>>> import numpy as np
>>> import numpy.linalg as la
>>> np.set_printoptions(suppress=True, linewidth=100)
>>> E = np.loadtxt("x.csv", delimiter=",")
>>> E
array([[ 0.,  0.,  0.,  0.,  0.,  0.,  0.,  0.,  0.,  1.],
       [ 0.,  1.,  1.,  0.,  2.,  0.,  0.,  0.,  0.,  0.],
       [ 0.,  1., -3.,  0.,  1.,  0.,  0.,  0.,  2.,  0.],
       [ 0.,  0.,  0., -2.,  0., -1.,  0.,  2.,  0.,  0.],
       [ 0.,  2.,  3.,  0., -3.,  0.,  0.,  0.,  2.,  0.],
       [ 0.,  0.,  0.,  1.,  0.,  1.,  2.,  1.,  0.,  0.],
       [ 0.,  0.,  0.,  0.,  0.,  2.,  2., -3.,  0.,  0.],
       [ 0.,  0.,  0., -2.,  0.,  0.,  3., -1.,  0.,  0.],
       [ 0., -3.,  1.,  0., -2.,  0.,  0.,  0., -3.,  0.],
       [-3.,  0.,  0.,  0.,  0.,  0.,  0.,  0.,  0.,  2.]])
>>> # 3 blocks once reordered
>>> u = np.array([-7, 0])
>>> np.polyval(u, E[6])
array([  0.,   0.,   0.,   0.,   0., -14., -14.,  21.,   0.,   0.])
>>> np.correlate(E[6], E[9], "full")
array([ 0.,  0.,  0.,  0.,  0.,  4.,  4., -6.,  0.,  0.,  0.,  0.,  0.,  0., -6., -6.,  9.,  0.,
        0.])
>>> A2 = E / np.sqrt((E ** 2).mean(axis=1, keepdims=True))
>>> np.round(la.norm(A2, axis=1), 2)
array([3.16, 3.16, 3.16, 3.16, 3.16, 3.16, 3.16, 3.16, 3.16, 3.16])
>>> la.matrix_rank(E - E.mean(axis=1, keepdims=True))
np.int64(9)
>>> feats = np.load("case8.npy")
>>> feats
array([[1.  , 0.9 , 0.81, 0.73, 0.66, 0.59, 0.53, 0.48],
       [0.9 , 1.  , 0.9 , 0.81, 0.73, 0.66, 0.59, 0.53],
       [0.81, 0.9 , 1.  , 0.9 , 0.81, 0.73, 0.66, 0.59],
       [0.73, 0.81, 0.9 , 1.  , 0.9 , 0.81, 0.73, 0.66],
       [0.66, 0.73, 0.81, 0.9 , 1.  , 0.9 , 0.81, 0.73],
       [0.59, 0.66, 0.73, 0.81, 0.9 , 1.  , 0.9 , 0.81],
       [0.53, 0.59, 0.66, 0.73, 0.81, 0.9 , 1.  , 0.9 ],
       [0.48, 0.53, 0.59, 0.66, 0.73, 0.81, 0.9 , 1.  ]])
>>> # equal to its transpose
>>> Uu, sig, vt = la.svd(feats, full_matrices=False)
>>> np.round(sig / sig[0], 2)
array([1.  , 0.16, 0.05, 0.03, 0.02, 0.01, 0.01, 0.01])
>>> np.round(Uu.T @ feats @ vt.T, 2) + 0
array([[6.21, 0.  , 0.  , 0.  , 0.  , 0.  , 0.  , 0.  ],
       [0.  , 1.01, 0.  , 0.  , 0.  , 0.  , 0.  , 0.  ],
       [0.  , 0.  , 0.32, 0.  , 0.  , 0.  , 0.  , 0.  ],
       [0.  , 0.  , 0.  , 0.16, 0.  , 0.  , 0.  , 0.  ],
       [0.  , 0.  , 0.  , 0.  , 0.11, 0.  , 0.  , 0.  ],
       [0.  , 0.  , 0.  , 0.  , 0.  , 0.07, 0.  , 0.  ],
       [0.  , 0.  , 0.  , 0.  , 0.  , 0.  , 0.06, 0.  ],
       [0.  , 0.  , 0.  , 0.  , 0.  , 0.  , 0.  , 0.06]])
>>> np.round(np.sqrt((sig ** 2).sum()), 2), np.round(la.norm(feats), 2)
(np.float64(6.3), np.float64(6.3))
>>> np.round(Uu.T @ Uu, 2) + 0
array([[1., 0., 0., 0., 0., 0., 0., 0.],
       [0., 1., 0., 0., 0., 0., 0., 0.],
       [0., 0., 1., 0., 0., 0., 0., 0.],
       [0., 0., 0., 1., 0., 0., 0., 0.],
       [0., 0., 0., 0., 1., 0., 0., 0.],
       [0., 0., 0., 0., 0., 1., 0., 0.],
       [0., 0., 0., 0., 0., 0., 1., 0.],
       [0., 0., 0., 0., 0., 0., 0., 1.]])
>>> np.allclose(Uu * sig @ vt, feats)
True
>>> (sig > 1e-8).sum()
np.int64(8)
>>> np.round(np.cumsum(sig ** 2) / np.sum(sig ** 2), 2)
array([0.97, 1.  , 1.  , 1.  , 1.  , 1.  , 1.  , 1.  ])
>>> np.abs(Uu[:, 0]).round(6).argmax()
np.int64(3)
>>> Uu.shape, sig.shape, vt.shape
((8, 8), (8,), (8, 8))
